$ python -q
>>> import numpy as np
>>> np.set_printoptions(precision=3, suppress=True, linewidth=140, legacy="1.25")
>>> def rnd(a):
...     return np.round(a, 3) + 0
... 
>>> J = np.load("case5.npy")
>>> J
array([[  1,  -1,   1,  -1],
       [  1,   0,   0,   0],
       [  1,   1,   1,   1],
       [  1,   2,   4,   8],
       [  1,   3,   9,  27],
       [  1,   4,  16,  64],
       [  1,   5,  25, 125],
       [  1,   6,  36, 216]])
>>> # column 3 is much longer than the rest
>>> P = J @ np.linalg.solve(J.T @ J, J.T)
>>> rnd(np.linalg.eigvalsh(P))
array([0., 0., 0., 0., 1., 1., 1., 1.])
>>> np.allclose(P @ P, P)
True
>>> B = np.c_[J[:, :2] @ np.array([[0, 0], [2, 3]]), np.array([5, 0, 0, 9, 0, 1, 2, 2])]
>>> B
array([[-2, -3,  5],
       [ 0,  0,  0],
       [ 2,  3,  0],
       [ 4,  6,  9],
       [ 6,  9,  0],
       [ 8, 12,  1],
       [10, 15,  2],
       [12, 18,  2]])
>>> np.linalg.matrix_rank(B)
2
>>> rnd(np.linalg.norm(B - J @ np.linalg.lstsq(J, B)[0], axis=0))
array([0.   , 0.   , 8.225])
>>> U, s, VT = np.linalg.svd(B)
>>> evecs = VT[:(s > 1e-8).sum()]
>>> rng = np.random.default_rng(1299)
>>> x = B[6] + -1 * B[5] + rng.integers(2) * np.eye(3)[2]
>>> x
array([2., 3., 1.])
>>> np.allclose(evecs.T @ evecs @ x, x)
True
>>> np.linalg.matrix_rank(np.vstack([B, x]))
2
>>> rnd(np.linalg.norm(x - evecs.T @ evecs @ x))
0.0
>>> x = np.array([1, 1, 1, 2])
>>> rhs = J @ x
>>> coef, lr = np.zeros(4), 1 / np.linalg.norm(J, 2) ** 2
>>> for i in range(3):
...     coef -= lr * J.T @ (J @ coef - rhs)
...     if i % 1 == 0: print(i, round(np.linalg.norm(J @ coef - rhs), 3))
... 
0 9.687
1 9.677
2 9.667
>>> rnd(coef)
array([0.015, 0.074, 0.394, 2.148])
>>> W = np.array([[-9, -1], [2, 9], [7, 9], [0, -3]])
>>> coef = np.array([3, 2])
>>> act = np.maximum(J @ W + coef, 0)
>>> (act > 0).mean(axis=0)
array([0.75 , 0.625])
>>> np.linalg.matrix_rank(act)
2
>>> act
array([[  0,   4],
       [  0,   1],
       [  3,  16],
       [ 26,  31],
       [ 63,  28],
       [114,   0],
       [179,   0],
       [258,   0]])
>>> C = np.array([[-3, 2], [3, 1]])
>>> act @ C
array([[  12,    4],
       [   3,    1],
       [  39,   22],
       [  15,   83],
       [-105,  154],
       [-342,  228],
       [-537,  358],
       [-774,  516]])
>>> F = np.loadtxt("a.csv", delimiter=",")
>>> F
array([[3., 0., 0., 0., 3., 3., 2., 2., 1., 2., 2., 2., 2., 1., 0., 2.],
       [3., 1., 3., 2., 3., 0., 1., 2., 1., 3., 0., 1., 3., 1., 2., 2.],
       [2., 0., 0., 2., 0., 1., 3., 1., 1., 3., 1., 3., 0., 1., 0., 0.],
       [0., 3., 0., 1., 2., 0., 3., 2., 0., 1., 2., 2., 0., 3., 0., 3.],
       [3., 1., 3., 2., 3., 0., 1., 2., 1., 3., 0., 1., 3., 1., 2., 2.]])
>>> def softmax(z):
...     e = np.exp(z - z.max(axis=-1, keepdims=True))
...     return e / e.sum(axis=-1, keepdims=True)
... 
>>> rnd(softmax(10 * F[4]))
array([0.2, 0. , 0.2, 0. , 0.2, 0. , 0. , 0. , 0. , 0.2, 0. , 0. , 0.2, 0. , 0. , 0. ])
>>> S = F @ F.T / np.sqrt(16)
>>> rnd(softmax(S))
array([[0.922, 0.036, 0.002, 0.004, 0.036],
       [0.002, 0.499, 0.   , 0.   , 0.499],
       [0.13 , 0.048, 0.746, 0.029, 0.048],
       [0.008, 0.004, 0.001, 0.982, 0.004],
       [0.002, 0.499, 0.   , 0.   , 0.499]])
>>> U, s, VT = np.linalg.svd(F)
>>> evecs = VT[:(s > 1e-8).sum()]
>>> x = F[1] + -1 * F[0] + rng.integers(2) * np.eye(16)[5]
>>> x
array([ 0.,  1.,  3.,  2.,  0., -3., -1.,  0.,  0.,  1., -2., -1.,  1.,  0.,  2.,  0.])
>>> rnd(np.linalg.norm(x - evecs.T @ evecs @ x))
0.0
>>> np.linalg.matrix_rank(np.vstack([F, x]))
4
>>> x = np.array([0, 2, 1, 3, 2, 2, 3, 0, 3, 3, 0, 3, 2, 1, 1, 2])
>>> a = np.maximum(F @ x, 0)
>>> np.flatnonzero(a > 1e-9)
array([0, 1, 2, 3, 4])
>>> np.maximum(F @ (3 * x), 0)
array([126., 144., 117., 120., 144.])
>>> np.maximum(F @ x, 0) - np.maximum(-F @ x, 0)
array([42., 48., 39., 40., 48.])
>>> np.argsort(-np.linalg.norm(F, axis=0).round(6), kind="stable")[:3]
array([9, 0, 4])
>>> [round(float(x), 3) for x in np.linalg.svd(F, compute_uv=False)[:3]]
[14.517, 6.181, 4.526]
>>> f = np.array([-1, 0, 2, 1, -1, 0, -2, -1, 1, -1])
>>> mat = f[np.abs(np.subtract.outer(np.arange(10), np.arange(10)))]
>>> mat
array([[-1,  0,  2,  1, -1,  0, -2, -1,  1, -1],
       [ 0, -1,  0,  2,  1, -1,  0, -2, -1,  1],
       [ 2,  0, -1,  0,  2,  1, -1,  0, -2, -1],
       [ 1,  2,  0, -1,  0,  2,  1, -1,  0, -2],
       [-1,  1,  2,  0, -1,  0,  2,  1, -1,  0],
       [ 0, -1,  1,  2,  0, -1,  0,  2,  1, -1],
       [-2,  0, -1,  1,  2,  0, -1,  0,  2,  1],
       [-1, -2,  0, -1,  1,  2,  0, -1,  0,  2],
       [ 1, -1, -2,  0, -1,  1,  2,  0, -1,  0],
       [-1,  1, -1, -2,  0, -1,  1,  2,  0, -1]])
>>> blk = np.stack([mat, 2 * mat, mat[::-1]])
>>> rnd(np.linalg.norm(blk, axis=(1, 2)))
array([12., 24., 12.])
>>> blk.sum(axis=0)
array([[-4,  1,  5,  1, -3, -1, -5, -1,  3, -4],
       [ 1, -4, -2,  6,  2, -2,  2, -6, -4,  3],
       [ 5, -2, -3, -1,  7,  5, -3, -1, -6, -1],
       [ 1,  6, -1, -2,  2,  6,  2, -3,  2, -5],
       [-3,  2,  7,  2, -3, -1,  6,  5, -2, -1],
       [-1, -2,  5,  6, -1, -3,  2,  7,  2, -3],
       [-5,  2, -3,  2,  6,  2, -2, -1,  6,  1],
       [-1, -6, -1, -3,  5,  7, -1, -3, -2,  5],
       [ 3, -4, -6,  2, -2,  2,  6, -2, -4,  1],
       [-4,  3, -1, -5, -1, -3,  1,  5,  1, -4]])
>>> f, r1 = mat[4], mat[6]
>>> f @ f
13
>>> f @ r1
-6
>>> p = (f @ r1) / (f @ f) * f
>>> rnd((r1 - p) @ f)
0.0
>>> rnd(np.linalg.norm(f + r1) ** 2 + np.linalg.norm(f - r1) ** 2)
58.0
>>> evals, evecs = np.linalg.eigh(mat)
>>> rnd(np.linalg.eigvalsh(mat + -2 * np.eye(10)))
array([-8.157, -7.633, -6.089, -6.05 , -3.198, -2.891,  0.403,  0.518,  0.627,  2.472])
>>> rnd(np.linalg.eigvalsh(mat @ mat))
array([ 0.794,  1.436,  5.773,  6.339,  6.9  , 16.406, 16.72 , 19.995, 31.731, 37.905])
>>> rnd(evecs @ np.diag(evals) @ evecs.T)
array([[-1.,  0.,  2.,  1., -1.,  0., -2., -1.,  1., -1.],
       [ 0., -1.,  0.,  2.,  1., -1.,  0., -2., -1.,  1.],
       [ 2.,  0., -1.,  0.,  2.,  1., -1.,  0., -2., -1.],
       [ 1.,  2.,  0., -1.,  0.,  2.,  1., -1.,  0., -2.],
       [-1.,  1.,  2.,  0., -1.,  0.,  2.,  1., -1.,  0.],
       [ 0., -1.,  1.,  2.,  0., -1.,  0.,  2.,  1., -1.],
       [-2.,  0., -1.,  1.,  2.,  0., -1.,  0.,  2.,  1.],
       [-1., -2.,  0., -1.,  1.,  2.,  0., -1.,  0.,  2.],
       [ 1., -1., -2.,  0., -1.,  1.,  2.,  0., -1.,  0.],
       [-1.,  1., -1., -2.,  0., -1.,  1.,  2.,  0., -1.]])
>>> rnd(np.abs(evecs[:, -1]))
array([0.454, 0.183, 0.366, 0.347, 0.076, 0.076, 0.347, 0.366, 0.183, 0.454])
>>> [round(float(np.linalg.det(mat[:i, :i])), 2) + 0 for i in range(1, 11)]
[-1.0, 1.0, 3.0, 8.0, 5.0, -7.0, -19.0, 2040.0, -14981.0, 43587.0]
>>> f = np.array([1, 0, 2, 0, 3, 2, 1, 2, 1, 3])
>>> B = mat + np.outer(f, np.eye(10)[2])
>>> rnd(np.linalg.det(B) / np.linalg.det(mat)), rnd(1 + np.linalg.solve(mat, f)[2])
(0.918, 0.918)
>>> np.linalg.matrix_rank(np.linalg.inv(B) - np.linalg.inv(mat), tol=1e-8)
1
>>> m1 = np.load("data.npy")
>>> m1
array([[ 0.949, -0.824,  0.05 ,  0.984,  0.749, -0.978, -0.834, -0.992],
       [-1.   ,  0.986,  0.995, -1.   , -0.979,  1.   , -0.998,  0.955],
       [-0.149, -0.149, -0.989,  0.862,  0.701, -0.975,  0.995, -0.851],
       [ 0.845, -0.06 ,  0.641, -0.446,  0.786, -0.935, -0.999, -0.876],
       [-1.   ,  0.887, -0.937,  0.08 , -0.965,  0.982,  1.   , -0.98 ],
       [-1.   ,  0.999, -0.995, -1.   , -0.749,  0.641,  0.987, -0.997],
       [-1.   ,  0.493,  0.254,  0.963, -0.974,  0.971,  0.99 , -1.   ],
       [-1.   ,  0.969,  0.11 , -0.969, -0.946,  0.987,  0.686, -0.985],
       [ 0.03 ,  0.397,  0.611, -0.885, -0.04 ,  0.478, -0.92 ,  0.774],
       [-0.726,  0.493, -0.998,  0.641,  0.987, -1.   , -0.327, -1.   ],
       [-1.   ,  0.824, -0.999,  0.793, -0.837,  0.515,  1.   , -0.99 ],
       [-0.879,  0.77 , -0.235, -0.98 , -0.716,  0.976,  0.933,  0.998],
       [ 1.   , -0.793, -0.956,  0.06 ,  0.968, -0.989,  0.821,  1.   ],
       [ 0.991, -0.91 ,  0.01 ,  0.986,  0.336, -0.578,  0.808,  0.558],
       [ 0.901, -0.67 , -0.991,  0.982,  0.952, -0.999,  0.929, -0.988],
       [-0.997,  0.834, -0.585, -0.664, -0.159, -0.414, -0.3  , -0.998],
       [-1.   ,  0.947,  0.996, -0.989, -0.998,  1.   , -0.319,  0.09 ],
       [ 0.691, -0.635,  0.188,  0.901, -0.07 , -0.07 ,  0.551, -0.354],
       [ 0.726, -0.291, -0.992,  0.905,  0.978, -1.   ,  0.11 , -0.999],
       [ 0.999, -0.894, -0.99 ,  0.985,  0.975, -0.999,  0.97 ,  0.354],
       [-0.721,  0.09 ,  0.944, -0.159, -0.757,  0.941, -0.885, -0.558],
       [ 0.74 , -0.422,  0.711,  0.273, -0.319,  0.701, -0.254,  0.837],
       [ 0.973, -0.558, -0.821,  0.565,  0.74 , -0.896,  0.804,  0.915],
       [ 0.635,  0.397,  0.706, -0.97 , -0.159,  0.843, -0.867,  0.997],
       [-0.837, -0.207, -0.974,  0.974,  0.438, -0.963,  0.993, -0.998]])
>>> idx = m1[:, 3] > np.median(m1[:, 3])
>>> f = m1[idx].mean(axis=0) - m1[~idx].mean(axis=0)
>>> idx.astype(int)
array([1, 0, 1, 0, 0, 0, 1, 0, 0, 1, 1, 0, 0, 1, 1, 0, 0, 1, 1, 1, 0, 0, 1, 0, 1])
>>> (((m1 - m1.mean(axis=0)) @ f > 0) == idx).mean()
0.88
>>> rnd(f)
array([ 0.544, -0.739, -0.759,  1.467,  0.802, -1.059,  0.668, -0.549])
>>> arr = np.load("w.npy")
>>> arr
array([[ -3.,  11.,  -3.,  -4.],
       [-16.,  27.,  -6.,  -8.],
       [-16.,  21.,   0.,  -8.],
       [ -8.,  11.,  -3.,   1.]])
>>> x = np.array([0, -5, -1, -2])
>>> rhs = J @ x
>>> rnd(np.linalg.lstsq(J, rhs)[0])
array([ 0., -5., -1., -2.])
>>> rhs
array([   6,    0,   -8,  -30,  -78, -164, -300, -498])
>>> rhs = rhs + 0.05 * rng.normal(size=8)
>>> rnd(rhs)
array([   5.969,   -0.008,   -7.997,  -30.024,  -78.025, -163.961, -299.981, -497.993])
>>> coef, *_ = np.linalg.lstsq(J, rhs)
>>> [round(float(np.linalg.norm(np.linalg.solve(J.T @ J + lam * np.eye(4), J.T @ rhs))), 2) for lam in (0, 1, 10, 100)]
[5.47, 4.61, 3.36, 2.56]
>>> rnd(coef)
array([-0.02 , -4.996, -0.998, -2.   ])
>>> evals, evecs = np.linalg.eig(arr)
>>> rnd(evals)
array([5., 9., 6., 5.])
>>> rnd(np.sort(np.linalg.eigvals(np.linalg.inv(arr))))
array([0.111, 0.167, 0.2  , 0.2  ])
>>> rnd(np.sort(np.linalg.eigvals(arr @ arr)))
array([25., 25., 36., 81.])
>>> x = np.array([9, 8, 7, -9])
>>> rhs = arr @ x
>>> rhs
array([ 76., 102.,  96., -14.])
>>> rnd(np.linalg.solve(arr, rhs))
array([ 9.,  8.,  7., -9.])
>>> rnd(np.linalg.solve(arr, 5 * rhs))
array([ 45.,  40.,  35., -45.])
>>> Q = arr.astype(float).copy()
>>> for j in range(4):
...     Q[:, j] -= Q[:, :j] @ (Q[:, :j].T @ Q[:, j])
...     Q[:, j] /= np.linalg.norm(Q[:, j])
... 
>>> rnd(Q.T @ arr)
array([[ 24.187, -36.756,   5.333,  10.75 ],
       [  0.   ,   7.812,  -4.092,  -2.802],
       [  0.   ,   0.   ,   2.968,  -3.975],
       [  0.   ,   0.   ,   0.   ,   2.407]])
>>> C = np.array([[2, 0, 3, 1, 0, -3, 0, -3, 0, 3, -1],
...     [1, -3, 1, -3, 2, 3, -2, -1, -3, -3, 1],
...     [-1, 0, 3, 3, -2, -3, -3, -3, 2, -1, 2],
...     [-3, 3, 0, -1, -3, 0, 3, 3, 0, 1, -1],
...     [1, 3, 1, 2, 2, -3, 2, 1, -2, 1, 3],
...     [-1, -2, 0, -2, -3, -2, 0, -1, -1, 3, -3],
...     [1, 0, 3, -1, 0, -3, -1, -3, -2, 0, 2],
...     [-1, 1, 0, 2, 0, 2, 0, 3, 0, 1, 1],
...     [1, 2, -3, 3, 3, -3, -2, 1, -2, -3, 3],
...     [-2, 0, 3, 2, 2, 0, 2, -2, 1, 3, -2],
...     [-1, 3, -1, 3, 0, 0, -1, 0, 3, -2, 2]])
>>> X = (rng.random((33, 11)) < 0.25) @ C
>>> X
array([[  0,   4,   1,   4,   2,  -1,   2,   4,  -2,   2,   4],
       [  0,   2,   0,   6,   1,  -6,  -5,  -2,   0,  -4,   5],
       [  4,   3,   7,   2,   2,  -9,   1,  -5,  -4,   4,   4],
       [ -2,   2,   5,  -3,  -2,  -3,   2,   2,  -8,   3,   3],
       [ -2,   4,   4,   6,   4,  -1,   4,   2,  -1,   5,   2],
       [ -1,   6,  -4,   8,   3,  -1,  -3,   4,   1,  -4,   6],
       [ -6,   4,   3,   3,  -1,   2,   5,   4,   1,   5,  -2],
       [ -2,  -2,  10,   3,   2,  -1,  -4,  -6,  -2,   0,   4],
       [ -2,  -2,   3,   1,  -5,  -5,  -3,  -4,   1,   2,  -1],
       [ -4,  -4,   7,   2,  -1,   0,  -3,  -4,  -1,   3,  -1],
       [  4,   2,   3,   3,   3,  -9,  -3,  -5,  -4,   0,   4],
       [  2,  -2,   6,  -2,  -3,  -8,  -1,  -7,  -3,   6,  -2],
       [ -2,   3,   5,   4,   2,  -3,   0,  -5,   2,   1,   2],
       [ -5,   9,   3,   6,   1,  -3,   6,   2,   2,   3,   2],
       [ -4,   2,   7,   7,  -1,  -6,   1,  -2,   0,   7,   1],
       [  0,  -4,   7,   1,  -3,  -3,  -5,  -5,  -2,   3,   0],
       [  0,   6,   4,   2,  -1,  -6,   5,   1,  -2,   5,   1],
       [ -3,   4,   2,   8,  -2,  -1,  -4,   0,   5,  -2,   5],
       [ -1,  -2,   0,  -2,  -3,  -2,   0,  -1,  -1,   3,  -3],
       [ -1,   0,   6,   1,   2,  -3,   1,  -5,  -1,   3,   0],
       [ -1,   4,   2,   4,   0,  -1,  -2,   0,   1,  -1,   5],
       [ -4,   3,   9,   5,  -1,  -3,  -1,  -6,   3,   1,   1],
       [ -1,   3,  -1,   3,   0,   0,  -1,   0,   3,  -2,   2],
       [  1,  -3,  13,   2,   2,  -6,  -4, -12,  -2,   2,   2],
       [ -1,  -2,   5,  -1,   3,  -2,   2,  -3,  -5,   4,  -1],
       [  0,  -5,   1,  -5,  -1,   1,  -2,  -2,  -4,   0,  -2],
       [ -3,  -2,   3,   0,  -1,  -2,   2,  -3,   0,   6,  -5],
       [ -3,  -2,   7,  -4,  -6,  -5,  -3,  -5,  -4,   0,   1],
       [  0,   0,  -3,   1,   0,  -5,  -2,   0,  -3,   0,   0],
       [ -1,   4,   6,   6,   1,  -8,   3,  -5,   1,   8,  -1],
       [ -1,  -2,   0,  -2,  -3,  -2,   0,  -1,  -1,   3,  -3],
       [ -2,   3,   3,  -2,  -3,  -3,   2,   0,  -2,   1,   1],
       [ -1,   1,   0,   2,   0,   2,   0,   3,   0,   1,   1]])
>>> # rows 18 and 30 are equal
>>> idx = X[:, 3] > np.median(X[:, 3])
>>> f = X[idx].mean(axis=0) - X[~idx].mean(axis=0)
>>> rnd((((X - X.mean(axis=0)) @ f > 0) == idx).mean())
0.909
>>> rnd(f)
array([-1.089,  4.3  , -0.778,  5.456,  2.211,  0.589,  0.311,  1.833,  3.   , -1.456,  2.944])
